% python3 -q
>>> import numpy as np
>>> np.set_printoptions(precision=3, suppress=True, linewidth=140)
>>> def tidy(a):
...     return np.round(a, 3) + 0
... 
>>> mat = np.loadtxt("dump.csv", delimiter=",")
>>> mat
array([[ 0.804, -1.367,  0.916, -2.872,  0.228,  1.236, -3.25 ,  1.602, -2.107,  2.234, -3.159],
       [ 1.525, -0.442,  0.899, -2.967, -0.044,  1.206, -3.083,  2.44 , -1.995,  1.933, -3.019],
       [ 1.365, -0.841,  1.463, -2.689,  0.344,  1.254, -3.338,  1.74 , -1.845,  2.042, -2.86 ],
       [ 1.266, -0.565,  0.981, -2.613, -0.336,  1.359, -3.17 ,  2.019, -2.35 ,  2.054, -2.921],
       [ 1.255, -0.948,  1.012, -3.301,  0.267,  1.216, -3.046,  2.242, -1.877,  2.466, -3.04 ],
       [-1.833,  2.603,  2.595, -0.625, -0.193,  0.998,  0.047,  3.218, -2.365,  0.605,  0.663],
       [-1.705,  2.519,  3.134, -0.973,  0.262,  1.131, -0.002,  2.988, -2.155,  0.233,  1.029],
       [-2.372,  2.846,  3.41 , -1.106,  0.064,  1.147, -0.241,  3.285, -2.303,  0.105,  0.726],
       [-2.174,  3.393,  2.937, -1.448, -0.206,  1.492, -0.143,  3.153, -2.096,  0.427,  1.049],
       [-2.086,  3.355,  3.068, -1.045,  0.448,  1.089, -0.114,  2.751, -1.987,  0.425,  0.939],
       [ 3.208, -0.868,  1.101,  2.783, -0.676,  2.227, -2.244, -3.005, -3.71 , -0.326, -0.926],
       [ 2.813, -1.329,  1.432,  2.85 , -1.348,  1.844, -1.548, -2.572, -3.293,  0.064, -1.21 ],
       [ 3.112, -1.459,  0.633,  3.211, -1.051,  2.259, -2.155, -3.16 , -3.222,  0.394, -1.27 ],
       [ 3.03 , -0.638,  0.76 ,  3.09 , -1.258,  1.962, -1.858, -2.759, -3.048, -0.063, -1.206],
       [ 3.145, -0.487,  0.818,  2.323, -0.888,  1.952, -1.792, -2.704, -3.052,  0.25 , -1.117]])
>>> Q, R = np.linalg.qr(mat)
>>> tidy(np.trace(Q @ Q.T))
np.float64(11.0)
>>> tidy(np.abs(np.diag(R)))
array([8.715, 4.577, 3.91 , 6.278, 0.996, 0.849, 0.716, 1.012, 0.697, 0.786, 0.307])
>>> A2 = np.c_[mat[:, :4] @ np.array([[-2, 0, -2, -1], [2, 0, 2, -1], [1, 1, 1, -2], [-2, 0, -1, 1]]), np.array([-4, -3, -2, 3, -3, -2, 0, 5, -3, 0, 4, 0, 4, -1, -3])]
>>> tidy(A2)
array([[  2.318,   0.916,  -0.554,  -4.141,  -4.   ],
       [  2.899,   0.899,  -0.068,  -5.848,  -3.   ],
       [  2.429,   1.463,  -0.26 ,  -6.139,  -2.   ],
       [  2.545,   0.981,  -0.068,  -5.276,   3.   ],
       [  3.208,   1.012,  -0.093,  -5.632,  -3.   ],
       [ 12.717,   2.595,  12.092,  -6.585,  -2.   ],
       [ 13.528,   3.134,  12.555,  -8.055,   0.   ],
       [ 16.058,   3.41 ,  14.952,  -8.4  ,   5.   ],
       [ 16.967,   2.937,  15.519,  -8.541,  -3.   ],
       [ 16.04 ,   3.068,  14.995,  -8.45 ,   0.   ],
       [-12.617,   1.101,  -9.834,  -1.759,   4.   ],
       [-12.552,   1.432,  -9.702,  -1.498,   0.   ],
       [-14.931,   0.633, -11.72 ,   0.292,   4.   ],
       [-12.756,   0.76 ,  -9.666,  -0.822,  -1.   ],
       [-11.092,   0.818,  -8.769,  -1.971,  -3.   ]])
>>> tidy(np.linalg.norm(A2 - mat @ np.linalg.lstsq(mat, A2)[0], axis=0))
array([0.   , 0.   , 0.   , 0.   , 7.282])
>>> tidy(np.linalg.norm(np.linalg.qr(mat)[0].T @ A2, axis=0) ** 2 / ((A2 ** 2).sum(axis=0) + 1e-12))
array([1.   , 1.   , 1.   , 1.   , 0.582])
>>> np.linalg.matrix_rank(np.c_[mat, A2])
np.int64(12)
>>> feats = np.array([[0.0, 0.0, 0.0, 0.0, 0.0, -2.0],
...     [0.0, 0.0, 0.0, 0.0, 0.0, 3.0],
...     [0.0, 0.0, 0.0, 0.0, 0.0, 3.0],
...     [0.0, 0.0, 0.0, 0.0, 0.0, 4.0],
...     [0.0, 0.0, 0.0, 0.0, 0.0, 0.0],
...     [-2.0, 3.0, 3.0, 4.0, 0.0, 0.0]])
>>> ang = np.radians(72)
>>> R = np.eye(6)
>>> R[3, 3] = R[4, 4] = np.cos(ang)
>>> R[3, 4], R[4, 3] = -np.sin(ang), np.sin(ang)
>>> tidy(R)
array([[ 1.   ,  0.   ,  0.   ,  0.   ,  0.   ,  0.   ],
       [ 0.   ,  1.   ,  0.   ,  0.   ,  0.   ,  0.   ],
       [ 0.   ,  0.   ,  1.   ,  0.   ,  0.   ,  0.   ],
       [ 0.   ,  0.   ,  0.   ,  0.309, -0.951,  0.   ],
       [ 0.   ,  0.   ,  0.   ,  0.951,  0.309,  0.   ],
       [ 0.   ,  0.   ,  0.   ,  0.   ,  0.   ,  1.   ]])
>>> A2 = feats @ R.T
>>> tidy(np.linalg.det(R)), tidy(np.trace(R))
(np.float64(1.0), np.float64(4.618))
>>> tidy(np.linalg.svd(feats, compute_uv=False)), tidy(np.linalg.svd(A2, compute_uv=False))
(array([6.164, 6.164, 0.   , 0.   , 0.   , 0.   ]), array([6.164, 6.164, 0.   , 0.   , 0.   , 0.   ]))
>>> tidy(A2)
array([[ 0.   ,  0.   ,  0.   ,  0.   ,  0.   , -2.   ],
       [ 0.   ,  0.   ,  0.   ,  0.   ,  0.   ,  3.   ],
       [ 0.   ,  0.   ,  0.   ,  0.   ,  0.   ,  3.   ],
       [ 0.   ,  0.   ,  0.   ,  0.   ,  0.   ,  4.   ],
       [ 0.   ,  0.   ,  0.   ,  0.   ,  0.   ,  0.   ],
       [-2.   ,  3.   ,  3.   ,  1.236,  3.804,  0.   ]])
>>> np.allclose(np.linalg.norm(feats, axis=1), np.linalg.norm(A2, axis=1))
True
>>> E = np.load("a.npy")
>>> E
array([[ 3, -5, -4, -2,  1,  2, -3],
       [ 3, -4,  0, -2,  3,  3, -2],
       [-5,  2, -4, -5, -1,  3,  0],
       [ 5,  4, -2,  2,  2,  0,  0],
       [ 2,  0, -5, -1,  1,  1,  5],
       [ 1,  0, -3, -2,  0, -3, -2],
       [ 1,  4,  5,  2, -2, -3,  0],
       [-5,  2,  0,  4, -4,  3, -5],
       [ 2,  1, -2, -3,  2, -2,  1],
       [-2,  0,  4, -1, -2, -3,  3],
       [ 0,  3,  3, -3, -2, -4,  1],
       [-3,  4, -3, -4,  0,  2, -2],
       [ 2,  1, -2, -3,  2, -2,  1]])
>>> # row 12 repeats row 8
>>> A2 = np.c_[E[:, :4] @ np.array([[1, 1, 0, 0], [2, 3, 0, 2], [0, 0, 1, 3], [1, 2, 1, 2]]), np.array([1, 3, 3, 3, 0, 2, 1, 1, 0, 0, 1, 2, 2])]
>>> A2
array([[ -9, -16,  -6, -26,   1],
       [ -7, -13,  -2, -12,   3],
       [ -6,  -9,  -9, -18,   3],
       [ 15,  21,   0,   6,   3],
       [  1,   0,  -6, -17,   0],
       [ -1,  -3,  -5, -13,   2],
       [ 11,  17,   7,  27,   1],
       [  3,   9,   4,  12,   1],
       [  1,  -1,  -5, -10,   0],
       [ -3,  -4,   3,  10,   0],
       [  3,   3,   0,   9,   1],
       [  1,   1,  -7,  -9,   2],
       [  1,  -1,  -5, -10,   2]])
>>> tidy(np.linalg.norm(np.linalg.qr(E)[0].T @ A2, axis=0) ** 2 / ((A2 ** 2).sum(axis=0) + 1e-12))
array([1.   , 1.   , 1.   , 1.   , 0.714])
>>> np.linalg.matrix_rank(np.c_[E, A2])
np.int64(8)
